>>> import numpy as np
>>> np.set_printoptions(suppress=True, linewidth=200)
>>> M = np.load("m.npy")
>>> M
array([[-8,  1, -2],
       [-2, 16,  3],
       [-4,  0, -7]])
>>> O, R = np.linalg.qr(M)
>>> np.round(np.abs(np.diag(R)), 2)
array([ 9.17, 15.43,  5.25])
>>> np.round(O.T @ O, 2) + 0
array([[1., 0., 0.],
       [0., 1., 0.],
       [0., 0., 1.]])
>>> O.shape, R.shape
((3, 3), (3, 3))
>>> np.round(O @ R, 2) + 0
array([[-8.,  1., -2.],
       [-2., 16.,  3.],
       [-4.,  0., -7.]])
>>> R.round(2)
array([[  9.17,  -4.36,   4.15],
       [  0.  , -15.43,  -4.16],
       [  0.  ,   0.  ,  -5.25]])
>>> np.allclose(R.T @ R, M.T @ M)
True
>>> O.round(2)
array([[-0.87,  0.18, -0.45],
       [-0.22, -0.98,  0.03],
       [-0.44,  0.12,  0.89]])
>>> rng = np.random.default_rng(9784)
>>> z = rng.permutation(3)
>>> z
array([2, 1, 0])
>>> A2 = M[z][:, z]
>>> A2
array([[-7,  0, -4],
       [ 3, 16, -2],
       [-2,  1, -8]])
>>> np.trace(A2)
np.int64(1)
>>> ev, vecs = np.linalg.eig(A2)
>>> np.round(np.sort(np.linalg.eigvals(np.linalg.inv(A2))), 2)
array([-0.22, -0.1 ,  0.06])
>>> round(float(np.prod(ev)), 2)
742.0
>>> np.round(A2 @ vecs[:, 0] - ev[0] * vecs[:, 0], 2) + 0
array([0., 0., 0.])
>>> A2 = M + rng.integers(-2, 3, (3, 2)) @ rng.integers(-2, 3, (2, 3))
>>> A2
array([[-8, -1, -1],
       [-4, 18,  1],
       [-2,  0, -6]])
>>> np.abs(A2 - M).sum(axis=1)
array([3, 6, 3])
>>> np.round(np.linalg.svd(A2 - M, compute_uv=False), 2) + 0
array([4.24, 2.  , 0.  ])
>>> np.allclose(M, M.T)
False
>>> np.round(np.sort(np.abs(np.linalg.eigvals(M))), 2)
array([ 4.49, 10.41, 15.89])
>>> round(np.abs(np.linalg.eigvals(M)).max(), 2)
np.float64(15.89)
>>> np.linalg.matrix_power(M, 3)
array([[-708,  198, -347],
       [-408, 4036,  601],
       [-700,   -4, -531]])
>>> arr = np.array([[0, 0, 2, 1], [0, 0, -5, 2], [2, 1, 4, 2], [-5, 2, -10, 4]])
>>> arr
array([[  0,   0,   2,   1],
       [  0,   0,  -5,   2],
       [  2,   1,   4,   2],
       [ -5,   2, -10,   4]])
>>> O, vecs = np.linalg.qr(arr[:, :2])[0], np.linalg.qr(arr[:, 2:])[0]
>>> sigma = np.linalg.svd(O.T @ vecs, compute_uv=False)
>>> np.round(np.degrees(np.arccos(sigma.clip(0, 1))), 2)
array([26.57, 26.57])
>>> (sigma > 0.9).sum()
np.int64(0)
>>> round(float(np.linalg.norm(O @ O.T - vecs @ vecs.T, 2)), 2)
0.45
>>> np.abs(arr).max()
np.int64(10)
>>> arr[:, 4]
Traceback (most recent call last):
  File "<python-input-38>", line 1, in <module>
    arr[:, 4]
    ~~~^^^^^^
IndexError: index 4 is out of bounds for axis 1 with size 4
>>> np.count_nonzero(arr)
np.int64(12)
>>> np.zeros(4, 4)
Traceback (most recent call last):
  File "<python-input-40>", line 1, in <module>
    np.zeros(4, 4)
    ~~~~~~~~^^^^^^
TypeError: Cannot interpret '4' as a data type
>>> np.round(np.linalg.svd(arr, compute_uv=False), 2)
array([13.53,  3.88,  2.32,  0.67])
>>> np.unravel_index(np.abs(arr).argmax(), arr.shape)
(np.int64(3), np.int64(2))
>>> np.round(np.linalg.norm(arr), 2)
np.float64(14.28)
>>> arr.sum(axis=1)
array([ 3, -3,  9, -9])
>>> arr - arr[0]
array([[  0,   0,   0,   0],
       [  0,   0,  -7,   1],
       [  2,   1,   2,   1],
       [ -5,   2, -12,   3]])
